$ python3 -q
>>> import numpy as np
>>> import numpy.linalg as la
>>> np.set_printoptions(precision=2, suppress=True, linewidth=120)
>>> def tidy(a):
...     return np.round(a, 2) + 0
... 
>>> J = np.load("sample11.npy")
>>> J
array([[ 0,  0,  0],
       [ 0,  0,  0],
       [ 0, -1,  0]])
>>> rank = la.matrix_rank(J)
>>> rank
np.int64(1)
>>> N = la.svd(J)[2][rank:].T
>>> [int(la.matrix_rank(J[:, :j + 1])) for j in range(3)]
[0, 1, 1]
>>> [int(la.matrix_rank(np.delete(J, i, axis=0))) for i in range(3)]
[1, 1, 0]
>>> left, sig, Vt = la.svd(J)
>>> sig
array([1., 0., 0.])
>>> B = left[:, :1] @ np.diag(sig[:1]) @ Vt[:1]
>>> la.matrix_rank(J, rtol=0.05)
np.int64(1)
>>> tidy(la.norm(J - B) / la.norm(J))
np.float64(0.0)
>>> np.abs(J - B).max()
np.float64(0.0)
>>> la.matrix_rank(B)
np.int64(1)
>>> Z = np.array([[-2.8, 1.0, 0.0], [-0.4, 0.0, 0.5]])
>>> rng = np.random.default_rng(85)
>>> A = np.array([[1, 0],
...     [-1, -3],
...     [1, -2],
...     [-1, -2],
...     [3, -2],
...     [1, -2],
...     [2, -2],
...     [-3, -2],
...     [-3, -1],
...     [0, 0],
...     [-3, 2],
...     [2, -2],
...     [-1, -1],
...     [1, 2],
...     [0, -3],
...     [3, -1],
...     [2, -1],
...     [-3, 3],
...     [1, 0],
...     [1, -3],
...     [-3, 2],
...     [3, 3],
...     [0, -1],
...     [2, 1]]) @ Z + 0.3 * rng.normal(size=(24, 3))
>>> tidy(A)
array([[-2.41,  0.67, -0.28],
       [ 3.72, -1.03, -1.38],
       [-1.87,  1.09, -1.28],
       [ 3.5 , -0.94, -1.08],
       [-7.95,  3.56, -1.14],
       [-2.41,  0.75, -1.33],
       [-5.45,  2.06, -0.75],
       [ 8.77, -3.07, -0.95],
       [ 9.12, -3.14, -0.07],
       [-0.19, -0.29, -0.23],
       [ 7.77, -2.95,  1.15],
       [-5.03,  1.88, -1.18],
       [ 3.22, -1.  , -0.51],
       [-4.03,  0.66,  1.19],
       [ 1.28,  0.67, -1.26],
       [-8.1 ,  2.99, -0.47],
       [-4.44,  2.1 , -1.06],
       [ 7.43, -3.  ,  1.59],
       [-2.95,  0.39,  0.73],
       [-1.39,  0.97, -1.44],
       [ 7.4 , -2.79,  0.92],
       [-9.33,  2.7 ,  1.93],
       [ 1.23, -0.42, -0.76],
       [-5.63,  1.8 , -0.3 ]])
>>> x0 = np.array([3, 0, 3])
>>> target = A @ x0
>>> tidy(la.pinv(A) @ A)
array([[1., 0., 0.],
       [0., 1., 0.],
       [0., 0., 1.]])
>>> tidy(la.solve(A.T @ A, A.T @ target))
array([3., 0., 3.])
>>> tidy(la.lstsq(A, target)[0])
array([3., 0., 3.])
>>> target = target + 0.05 * rng.normal(size=24)
>>> tidy(target)
array([ -8.15,   7.03,  -9.34,   7.24, -27.29, -11.22, -18.6 ,  23.42,  27.2 ,  -1.29,  26.73, -18.73,   8.18,  -8.65,
         0.04, -25.72, -16.59,  27.03,  -6.61,  -8.47,  25.02, -22.18,   1.59, -17.71])
>>> c, *_ = la.lstsq(A, target)
>>> tidy(la.norm(target - A @ c))
np.float64(0.31)
>>> tidy(c)
array([ 3.  , -0.01,  2.99])
>>> tidy(A.T @ (target - A @ c))
array([0., 0., 0.])
